% ipython --no-banner

In [1]: import numpy as np

In [2]: import numpy.linalg as la

In [3]: np.set_printoptions(precision=3, suppress=True, linewidth=100, floatmode="fixed")

In [4]: M = np.load("test11.npy")

In [5]: print(M)
[[ 0.500 -0.564  1.400]
 [-1.200  1.158 -1.500]
 [-1.000  0.907 -0.200]
 [ 0.800 -0.759 -2.000]
 [-0.200  0.264  0.300]
 [ 0.900 -1.001 -0.300]
 [-0.100  0.193  0.800]
 [-1.700  1.808 -0.200]
 [ 0.800 -0.611 -1.500]
 [-1.000  1.042 -0.800]
 [ 0.400 -0.672  0.300]
 [ 0.300 -0.357  2.400]
 [ 1.200 -1.188  0.200]
 [ 0.000 -0.158 -1.000]
 [-0.400  0.265 -0.200]
 [-1.300  1.304  0.500]
 [-0.700  0.716 -0.700]
 [ 1.500 -1.283 -2.700]
 [-0.500  0.563  1.300]
 [-1.700  1.889 -0.300]
 [-1.800  1.767 -0.300]
 [-0.500  0.627  1.600]
 [ 1.100 -1.000  0.200]
 [-0.400  0.376 -1.300]
 [ 0.200 -0.371 -1.400]
 [ 2.400 -2.556  1.900]
 [-1.200  1.185  1.200]
 [ 0.500 -0.509 -0.100]
 [-0.200  0.138  1.900]
 [-1.200  1.274 -0.900]
 [ 1.800 -1.738 -0.200]
 [ 1.000 -0.953  1.300]]

In [6]: lab = M[:, 0] > np.median(M[:, 0])

In [7]: u = M[lab].mean(axis=0) - M[~lab].mean(axis=0)

In [8]: print(round(float((((M - M.mean(axis=0)) @ u > 0) == lab).mean()), 3))
0.969

In [9]: Y = np.array([[-4, 3],
   ...:     [-5, -1],
   ...:     [0, 1],
   ...:     [1, -1],
   ...:     [0, 5],
   ...:     [-5, -2],
   ...:     [1, -1],
   ...:     [-2, -3]])

In [10]: cent = np.array([[0, 0, 1, 1], [2, 2, 1, 2]])

In [11]: rng = np.random.default_rng(968)

In [12]: E = Y @ cent + 0.05 * rng.normal(size=(8, 4))

In [13]: print(E)
[[ 5.977  6.051 -1.014  2.054]
 [-2.007 -2.031 -5.974 -7.016]
 [ 1.972  2.066  0.921  1.986]
 [-2.032 -2.000 -0.053 -0.984]
 [ 9.894 10.041  4.992  9.976]
 [-4.000 -3.935 -6.956 -9.036]
 [-1.987 -1.914  0.034 -0.936]
 [-6.025 -6.022 -5.038 -8.108]]

In [14]: x0 = np.array([0, -2, 2, 3])

In [15]: target = E @ x0

In [16]: beta, lr = np.zeros(4), 1 / la.norm(E, 2) ** 2

In [17]: for i in range(15):
    ...:     beta -= lr * E.T @ (E @ beta - target)
    ...:     if i % 5 == 0: print(i, round(la.norm(E @ beta - target), 3))
    ...: 
0 27.106
5 15.657
10 9.045

In [18]: print(beta)
[-0.508 -0.532  2.298  2.055]

In [19]: Y = E / np.sqrt((E ** 2).mean(axis=1, keepdims=True))

In [20]: print(la.norm(Y, axis=1))
[2.000 2.000 2.000 2.000 2.000 2.000 2.000 2.000]

In [21]: print(la.matrix_rank(Y) == la.matrix_rank(E))
True

In [22]: print(Y[5])
[-0.629 -0.619 -1.095 -1.422]

In [23]: u, g = E[5], E[0]

In [24]: print(round(float(u @ g), 3))
-59.224

In [25]: print(round(float(u @ u), 3))
161.502

In [26]: p = (u @ g) / (u @ u) * u

In [27]: print(la.matrix_rank(np.outer(u, g)))
1

In [28]: print(g - p)
[ 4.510  4.609 -3.565 -1.259]

In [29]: print(round(float(la.norm(u + g) ** 2 + la.norm(u - g) ** 2), 3))
478.183

In [30]: print((g - p) @ u)
0.0
